% python3 -q
>>> import numpy as np
>>> np.set_printoptions(precision=4, suppress=True, linewidth=120)
>>> F = np.loadtxt("block1.csv", delimiter=",")
>>> F
array([[-0.1807, -0.506 , -0.8434],
       [-0.506 ,  0.7831, -0.3614],
       [-0.8434, -0.3614,  0.3976]])
>>> x0 = np.array([-2, 3, 2])
>>> F.T @ (F @ x0)
array([-2.,  3.,  2.])
>>> np.round(F @ F.T, 4) + 0
array([[1., 0., 0.],
       [0., 1., 0.],
       [0., 0., 1.]])
>>> np.round(F.T @ F, 4) + 0
array([[1., 0., 0.],
       [0., 1., 0.],
       [0., 0., 1.]])
>>> np.linalg.svd(F, compute_uv=False)
array([1., 1., 1.])
>>> round(float(np.abs(np.linalg.eigvals(F)).max()), 4)
1.0
>>> np.round(F @ F, 4) + 0
array([[1., 0., 0.],
       [0., 1., 0.],
       [0., 0., 1.]])
>>> np.allclose(F, F.T)
True
>>> (F - F.T) / 2
array([[0., 0., 0.],
       [0., 0., 0.],
       [0., 0., 0.]])
>>> K = np.tril(np.array([[3, 4, 7, 4], [5, -2, -6, 7], [-4, 9, 0, -5], [5, -6, -5, -1]]), -1) + np.eye(4, dtype=int)
>>> K
array([[ 1,  0,  0,  0],
       [ 5,  1,  0,  0],
       [-4,  9,  1,  0],
       [ 5, -6, -5,  1]])
>>> [int(np.linalg.matrix_rank(np.linalg.matrix_power(K, p))) for p in range(1, 5)]
[4, 4, 4, 4]
>>> np.linalg.matrix_power(K - np.diag(np.diag(K)), 4)
array([[0, 0, 0, 0],
       [0, 0, 0, 0],
       [0, 0, 0, 0],
       [0, 0, 0, 0]])
>>> W0 = np.arange(16).reshape(4, 4) + 2
>>> W0
array([[ 2,  3,  4,  5],
       [ 6,  7,  8,  9],
       [10, 11, 12, 13],
       [14, 15, 16, 17]])
>>> th = np.radians(36)
>>> R = np.eye(3)
>>> R[0, 0] = R[2, 2] = np.cos(th)
>>> R[0, 2], R[2, 0] = -np.sin(th), np.sin(th)
>>> R
array([[ 0.809 ,  0.    , -0.5878],
       [ 0.    ,  1.    ,  0.    ],
       [ 0.5878,  0.    ,  0.809 ]])
>>> out = F @ R.T
>>> np.linalg.svd(F, compute_uv=False), np.linalg.svd(out, compute_uv=False)
(array([1., 1., 1.]), array([1., 1., 1.]))
>>> round(float(np.linalg.det(W0[::-1])), 4)
0.0
>>> np.round(np.linalg.eigvals(W0), 4) + 0
array([40.+0.j, -2.+0.j,  0.+0.j,  0.+0.j])
>>> np.round(np.poly(W0), 4) + 0
array([  1., -38., -80.,   0.,   0.])
>>> np.round(np.linalg.det(W0.T), 4)
np.float64(0.0)
>>> arr = np.array([[0, 3, 4], [0, 0, 7], [0, 0, 0]])
>>> np.linalg.svd(arr, compute_uv=False)
array([8.2136, 2.5567, 0.    ])
>>> arr.shape
(3, 3)
>>> E = np.diag(np.array([5, 0]))
>>> E
array([[5, 0],
       [0, 0]])
>>> x0 = np.array([-3, 0])
>>> a = np.maximum(E @ x0, 0)
>>> a
array([0, 0])
>>> np.maximum(E @ (3 * x0), 0)
array([0, 0])
>>> np.maximum(E @ x0, 0) - np.maximum(-E @ x0, 0)
array([-15,   0])
>>> np.flatnonzero(a > 1e-9)
array([], dtype=int64)
>>> E * (a > 1e-9)[:, None]
array([[0, 0],
       [0, 0]])
>>> W1 = np.array([[2, 1, 0], [2, 0, 0]])
>>> beta = np.array([6, -6, 2])
>>> act = np.maximum(E @ W1 + beta, 0)
>>> act
array([[16,  0,  2],
       [ 6,  0,  2]])
>>> (act > 0).astype(int)
array([[1, 0, 1],
       [1, 0, 1]])
>>> (act > 0).mean(axis=0)
array([1., 0., 1.])
>>> np.linalg.matrix_rank(act)
np.int64(2)
>>> W2 = np.array([[0, 0, -1], [0, 1, -1], [-2, 0, -2]])
>>> W1 @ W2
array([[ 0,  1, -3],
       [ 0,  0, -2]])
>>> U, sig, Vh = np.linalg.svd(E)
>>> sig
array([5., 0.])
>>> out = U[:, :1] @ np.diag(sig[:1]) @ Vh[:1]
>>> np.abs(E - out).max()
np.float64(0.0)
>>> out
array([[5., 0.],
       [0., 0.]])
>>> round(float(np.linalg.norm(E - out, 2)), 4), sig[1]
(0.0, np.float64(0.0))
>>> G = E.T @ E
>>> (E @ E.T).shape
(2, 2)
>>> np.allclose(G, G.T)
True
>>> np.diag(G)
array([25,  0])
>>> np.trace(G), (E ** 2).sum()
(np.int64(25), np.int64(25))
>>> np.linalg.svd(E, compute_uv=False) ** 2
array([25.,  0.])
>>> np.linalg.eigvalsh(G)[::-1]
array([25.,  0.])
>>> np.linalg.lstsq(E[:-1].T, E[-1])[2]
np.int32(1)
>>> np.allclose(E[:-1].T @ np.linalg.lstsq(E[:-1].T, E[-1])[0], E[-1])
True
>>> J = np.load("mat.npy")
>>> J
array([[ 0.2186, -0.0555, -0.362 , -0.1916],
       [-0.0555,  0.9961, -0.0257, -0.0136],
       [-0.362 , -0.0257,  0.8323, -0.0887],
       [-0.1916, -0.0136, -0.0887,  0.953 ]])
>>> U, sig, Vh = np.linalg.svd(J)
>>> np.argmax(sig[:-1] / (sig[1:] + 1e-6)) + 1
np.int64(3)
>>> out = U[:, :3] @ np.diag(sig[:3]) @ Vh[:3]
>>> round(np.abs(J - out).max(), 4)
np.float64(0.0)
>>> np.linalg.matrix_rank(out)
np.int64(3)
>>> w, evecs = np.linalg.eigh(J)
>>> x0 = np.array([2, 0, 2, 1])
>>> np.round(x0 @ J @ x0 / (x0 @ x0), 4), round(float(w[0]), 4), np.round(w[-1], 4)
(np.float64(0.1266), -0.0, np.float64(1.0))
>>> evecs * np.maximum(w, 0) @ evecs.T
array([[ 0.2186, -0.0555, -0.362 , -0.1916],
       [-0.0555,  0.9961, -0.0257, -0.0136],
       [-0.362 , -0.0257,  0.8323, -0.0887],
       [-0.1916, -0.0136, -0.0887,  0.953 ]])
>>> np.round(x0 @ J @ x0, 4)
np.float64(1.1396)
>>> X = np.array([[1, -1, 1, -1, 1, -1, 1, -1],
...     [1, 1, 1, 1, -1, -1, -1, -1],
...     [1, 1, 1, 1, 1, 1, 1, 1]])
>>> rng = np.random.default_rng(391)
>>> labels = rng.permutation(3)
>>> labels
array([0, 2, 1])
>>> out = arr[labels][:, labels]
>>> np.allclose(out, arr)
False
>>> out
array([[0, 4, 3],
       [0, 0, 0],
       [0, 7, 0]])
>>> U, sig, Vh = np.linalg.svd(J, full_matrices=False)
>>> np.round(np.sqrt((sig ** 2).sum()), 4), np.round(np.linalg.norm(J), 4)
(np.float64(1.7321), np.float64(1.7321))
>>> np.round(U.T @ J @ Vh.T, 4) + 0
array([[1., 0., 0., 0.],
       [0., 1., 0., 0.],
       [0., 0., 1., 0.],
       [0., 0., 0., 0.]])
>>> (sig > 1e-8).sum()
np.int64(3)
>>> np.round(Vh @ Vh.T, 4) + 0
array([[1., 0., 0., 0.],
       [0., 1., 0., 0.],
       [0., 0., 1., 0.],
       [0., 0., 0., 1.]])
>>> np.round(sig / sig[0], 4) + 0
array([1., 1., 1., 0.])
